In [1]: import numpy as np

In [2]: np.set_printoptions(suppress=True, linewidth=160)

In [3]: tidy = lambda a: np.round(a, 3) + 0

In [4]: out = np.array([[0, 2], [1, 0]])

In [5]: cent = np.array([[1, 2], [1, -2]])

In [6]: mat = np.kron(out, cent)

In [7]: print(mat)
[[ 0  0  2  4]
 [ 0  0  2 -4]
 [ 1  2  0  0]
 [ 1 -2  0  0]]

In [8]: w, V = np.linalg.eig(mat)

In [9]: print(tidy(np.sort(np.linalg.eigvals(mat.T))))
[-3.623 -2.208  2.208  3.623]

In [10]: print(tidy(np.sort(np.linalg.eigvals(np.linalg.inv(mat)))))
[-0.453 -0.276  0.276  0.453]

In [11]: print(tidy(np.prod(w)))
64.0

In [12]: print(tidy(np.linalg.pinv(mat)))
[[ 0.     0.     0.5    0.5  ]
 [ 0.     0.     0.25  -0.25 ]
 [ 0.25   0.25   0.     0.   ]
 [ 0.125 -0.125  0.     0.   ]]

In [13]: print(tidy(np.linalg.norm(mat, axis=0)))
[1.414 2.828 2.828 5.657]

In [14]: print(tidy(np.linalg.svd(mat, compute_uv=False)))
[5.657 2.828 2.828 1.414]

In [15]: print(mat[1] @ mat[2])
0

In [16]: print(tidy(np.linalg.norm(mat, 2)))
5.657

In [17]: arr = np.loadtxt("block17.csv", delimiter=",")

In [18]: print(arr)
[[-78.   2.   3.   1.   1.   1.   5.   5.   4.   1.   3.   3.   5.   5.   1.]
 [  5.  55.   0.   1.   3.   0.   0.   3.   1.   4.   0.   4.   4.   0.   5.]
 [  2.   4. -68.   2.   5.   3.   1.   4.   5.   2.   2.   2.   4.   4.   2.]
 [  3.   4.   0.  41.   1.   5.   2.   2.   2.   0.   0.   0.   5.   4.   1.]
 [  1.   4.   3.   2.   2.   0.   5.   1.   4.   1.   3.   0.   4.   5.   1.]
 [  2.   1.   4.   5.   0. -40.   5.   1.   1.   0.   1.   4.   4.   2.   4.]
 [  5.   2.   2.   4.   3.   1. -26.   2.   2.   4.   1.   1.   4.   3.   2.]
 [  1.   2.   1.   3.   3.   4.   0.  93.   1.   2.   4.   0.   5.   0.   3.]
 [  2.   0.   4.   3.   2.   1.   3.   1. -86.   3.   3.   3.   4.   1.   2.]
 [  5.   1.   1.   0.   2.   4.   3.   5.   4.  54.   2.   3.   3.   1.   3.]
 [  2.   0.   1.   1.   0.   2.   2.   0.   3.   4. -18.   4.   3.   0.   0.]
 [  4.   5.   0.   4.   4.   3.   0.   3.   3.   2.   4.   0.   2.   4.   1.]
 [  0.   5.   3.   2.   1.   3.   0.   2.   1.   2.   1.   0.  -7.   2.   1.]
 [  2.   1.   5.   4.   1.   0.   4.   3.   5.   5.   0.   4.   0.  32.   2.]
 [  4.   1.   5.   1.   2.   0.   2.   0.   4.   2.   2.   4.   2.   0.  63.]]

In [19]: left, sig, Vh = np.linalg.svd(arr)

In [20]: print(np.argmax(sig[:-1] / (sig[1:] + 1e-6)) + 1)
14

In [21]: out = left[:, :14] @ np.diag(sig[:14]) @ Vh[:14]

In [22]: print(tidy(np.linalg.norm(arr - out) / np.linalg.norm(arr)))
0.001

In [23]: print(tidy(np.abs(arr - out).max()))
0.153

In [24]: out = arr / np.sqrt((arr ** 2).mean(axis=1, keepdims=True))

In [25]: print(tidy(out[8]))
[ 0.09   0.     0.179  0.134  0.09   0.045  0.134  0.045 -3.849  0.134  0.134  0.134  0.179  0.045  0.09 ]

In [26]: print(np.linalg.matrix_rank(out) == np.linalg.matrix_rank(arr))
True
